>>> import numpy as np
>>> from numpy import linalg as LA
>>> np.set_printoptions(suppress=True, linewidth=160)
>>> m1 = np.loadtxt("case18.csv", delimiter=",")
>>> m1
array([[ 3.1,  3. ,  3. , -2. , -1. , -2. ,  1. ,  2. ,  2. ,  1. ,  1. , -3. ,  3. ],
       [ 0. ,  0.1,  1. , -1. ,  1. ,  3. ,  3. , -3. , -3. , -2. , -1. , -2. ,  1. ],
       [ 0. , -3. , -1.9, -1. , -1. , -3. ,  2. , -2. , -2. , -1. ,  3. ,  0. ,  1. ],
       [-3. ,  2. , -2. , -0.9,  2. ,  0. ,  0. ,  2. , -3. ,  1. ,  1. ,  1. ,  3. ],
       [-2. , -1. ,  0. , -3. ,  1.1, -3. ,  2. ,  3. ,  2. ,  1. ,  1. ,  3. ,  1. ],
       [ 0. ,  0. , -1. , -3. ,  2. ,  3.1,  0. ,  1. , -1. ,  2. , -2. , -2. ,  0. ],
       [-2. , -1. ,  3. , -1. , -2. ,  2. ,  0.1,  2. ,  3. ,  2. ,  2. ,  2. ,  3. ],
       [ 0. ,  2. , -2. ,  1. ,  1. , -2. ,  0. , -0.9, -3. ,  0. , -2. ,  1. ,  0. ],
       [ 3. , -2. ,  2. , -3. ,  0. , -2. , -3. ,  2. ,  1.1, -2. ,  1. , -3. ,  3. ],
       [ 1. , -3. , -2. , -2. , -3. ,  0. ,  2. ,  1. ,  0. , -0.9, -1. ,  0. , -1. ],
       [ 2. ,  2. ,  0. ,  0. , -2. , -1. , -3. ,  1. ,  1. , -3. , -2.9, -3. ,  3. ],
       [ 1. ,  3. ,  0. ,  0. ,  0. ,  3. ,  1. , -2. , -1. , -3. , -1. ,  1.1,  2. ],
       [ 3. ,  3. ,  3. , -2. , -1. , -2. ,  1. ,  2. ,  2. ,  1. ,  1. , -3. ,  3.1]])
>>> U, s, Vh = LA.svd(m1)
>>> print(s.round(1) + 0)
[14.1 11.   8.8  8.1  7.7  6.7  6.   5.2  3.6  2.3  1.7  1.4  0. ]
>>> np.argmax(s[:-1] / (s[1:] + 1e-6)) + 1
np.int64(12)
>>> Y = U[:, :12] @ np.diag(s[:12]) @ Vh[:12]
>>> LA.matrix_rank(m1, rtol=0.05)
np.int64(12)
>>> np.round(LA.norm(m1 - Y, 2), 1), np.round(s[12], 1)
(np.float64(0.0), np.float64(0.0))
>>> round(np.abs(m1 - Y).max(), 1)
np.float64(0.0)
>>> round(float(LA.norm(m1 - Y) / LA.norm(m1)), 1)
0.0
>>> Y = m1 / np.sqrt((m1 ** 2).mean(axis=1, keepdims=True))
>>> print(LA.matrix_rank(Y) == LA.matrix_rank(m1))
True
>>> print(np.round(LA.norm(Y, axis=1), 1))
[3.6 3.6 3.6 3.6 3.6 3.6 3.6 3.6 3.6 3.6 3.6 3.6 3.6]
>>> Y[6].round(1) + 0
array([-1. , -0.5,  1.4, -0.5, -1. ,  1. ,  0. ,  1. ,  1.4,  1. ,  1. ,  1. ,  1.4])
>>> F = np.loadtxt("test16.csv", delimiter=",")
>>> F
array([[ 0.5, -0.5, -0.4,  2.3, -0.1, -1.4, -3. ,  0. ,  1.6,  0.5, -0.1],
       [-0.5,  1.2,  0.4, -0.6, -1. ,  0. ,  0.3, -0.5,  0.4,  0.4, -0.1],
       [-0.4,  1.4,  0.5, -0.6, -0.9,  0.1,  0.4, -0.5,  0.4,  0.5, -0.1],
       [-0.1,  1.3, -0.1, -0.1, -0.6,  0.7, -0.8,  0.1, -1. , -1.1, -1. ]])
>>> rng = np.random.default_rng(681)
>>> Y = F + rng.integers(-2, 3, (4, 3)) @ rng.integers(-2, 3, (3, 11))
>>> Y.round(1)
array([[ 1.5,  2.5, -2.4,  2.3,  0.9, -3.4, -3. ,  1. ,  1.6, -3.5, -1.1],
       [-3.5,  0.2,  4.4,  0.4, -4. ,  3. ,  0.3, -3.5, -1.6,  2.4,  2.9],
       [ 3.6, -0.6, -5.5,  1.4,  7.1, -3.9,  0.4,  7.5,  8.4,  0.5, -4.1],
       [-3.1,  8.3,  1.9,  1.9, -3.6,  0.7, -0.8, -2.9, -5. , -9.1,  2. ]])
>>> print(np.round(LA.svd(Y - F, compute_uv=False), 1) + 0)
[20.2 11.9  3.8  0. ]
>>> np.abs(Y - F).sum(axis=1)
array([15., 25., 46., 35.])
>>> np.abs(F).max()
np.float64(3.0)
>>> np.round(F.mean(axis=0), 1)
array([-0.1,  0.8,  0.1,  0.2, -0.6, -0.1, -0.8, -0.2,  0.4,  0.1, -0.3])
>>> round(LA.norm(F), 1)
np.float64(5.9)
>>> print(LA.matrix_rank(F))
4
>>> print(F.shape)
(4, 11)
>>> np.round(F.sum(axis=0), 1)
array([-0.5,  3.4,  0.4,  1. , -2.6, -0.6, -3.1, -0.9,  1.4,  0.3, -1.3])
